In [1]: import numpy as np

In [2]: np.set_printoptions(precision=2, suppress=True, linewidth=100, sign=" ")

In [3]: def rd(a):
   ...:     return np.round(a, 2) + 0
   ...: 

In [4]: F = np.load("x.npy")

In [5]: F
Out[5]: 
array([[ 0,  0,  0,  0,  0],
       [-8, -2, -8,  4,  4],
       [-8, -2, -8,  4,  4],
       [ 4,  1,  4, -2, -2],
       [ 4,  1,  4, -2, -2]])

In [6]: # null space of dimension 4

In [7]: rd(np.linalg.norm(F, 2) / np.linalg.norm(F))
Out[7]: np.float64(1.0)

In [8]: np.argsort(-np.linalg.norm(F, axis=0).round(6), kind="stable")[:3]
Out[8]: array([ 0,  2,  3])

In [9]: np.linalg.cond(F) > 100
Out[9]: np.True_

In [10]: rk = np.linalg.matrix_rank(F)

In [11]: rk
Out[11]: np.int64(1)

In [12]: null = np.linalg.svd(F)[2][rk:].T

In [13]: [int(np.linalg.matrix_rank(F[:, :j + 1])) for j in range(5)]
Out[13]: [1, 1, 1, 1, 1]

In [14]: np.linalg.matrix_rank(F.T @ F), np.linalg.matrix_rank(F @ F.T)
Out[14]: (np.int64(1), np.int64(1))

In [15]: null.shape
Out[15]: (5, 4)

In [16]: rd(F @ null)
Out[16]: 
array([[ 0.,  0.,  0.,  0.],
       [ 0.,  0.,  0.,  0.],
       [ 0.,  0.,  0.,  0.],
       [ 0.,  0.,  0.,  0.],
       [ 0.,  0.,  0.,  0.]])

In [17]: [int(np.linalg.matrix_rank(np.delete(F, i, axis=0))) for i in range(5)]
Out[17]: [1, 1, 1, 1, 1]

In [18]: np.linalg.norm(F, axis=1).argmax()
Out[18]: np.int64(1)

In [19]: rd(np.linalg.norm(F, axis=0))
Out[19]: array([ 12.65,   3.16,  12.65,   6.32,   6.32])

In [20]: rd(np.linalg.norm(F, "nuc"))
Out[20]: np.float64(20.25)

In [21]: rd(np.linalg.norm(F, 2))
Out[21]: np.float64(20.25)

In [22]: rd(np.linalg.norm(F, axis=1))
Out[22]: array([  0.  ,  12.81,  12.81,   6.4 ,   6.4 ])

In [23]: rd(np.linalg.norm(F) ** 2 / np.linalg.norm(F, 2) ** 2)
Out[23]: np.float64(1.0)

In [24]: rd(np.linalg.norm(F[0], 1)), rd(np.linalg.norm(F[0], np.inf))
Out[24]: (np.float64(0.0), np.float64(0.0))

In [25]: rd(np.linalg.norm(F[0] - F[1]))
Out[25]: np.float64(12.81)

In [26]: rd(np.linalg.det(F.T))
Out[26]: np.float64(0.0)

In [27]: rd(np.linalg.det(2 * F)), rd(np.linalg.det(F))
Out[27]: (np.float64(0.0), np.float64(0.0))

In [28]: np.einsum("ij,ji->", F, F)
Out[28]: np.int64(196)

In [29]: rd(np.linalg.eigvals(F))
Out[29]: array([  0., -14.,   0.,   0.,   0.])

In [30]: rd(np.linalg.det(F[::-1]))
Out[30]: np.float64(0.0)

In [31]: np.kron(np.eye(2, dtype=int), F)
Out[31]: 
array([[ 0,  0,  0,  0,  0,  0,  0,  0,  0,  0],
       [-8, -2, -8,  4,  4,  0,  0,  0,  0,  0],
       [-8, -2, -8,  4,  4,  0,  0,  0,  0,  0],
       [ 4,  1,  4, -2, -2,  0,  0,  0,  0,  0],
       [ 4,  1,  4, -2, -2,  0,  0,  0,  0,  0],
       [ 0,  0,  0,  0,  0,  0,  0,  0,  0,  0],
       [ 0,  0,  0,  0,  0, -8, -2, -8,  4,  4],
       [ 0,  0,  0,  0,  0, -8, -2, -8,  4,  4],
       [ 0,  0,  0,  0,  0,  4,  1,  4, -2, -2],
       [ 0,  0,  0,  0,  0,  4,  1,  4, -2, -2]])
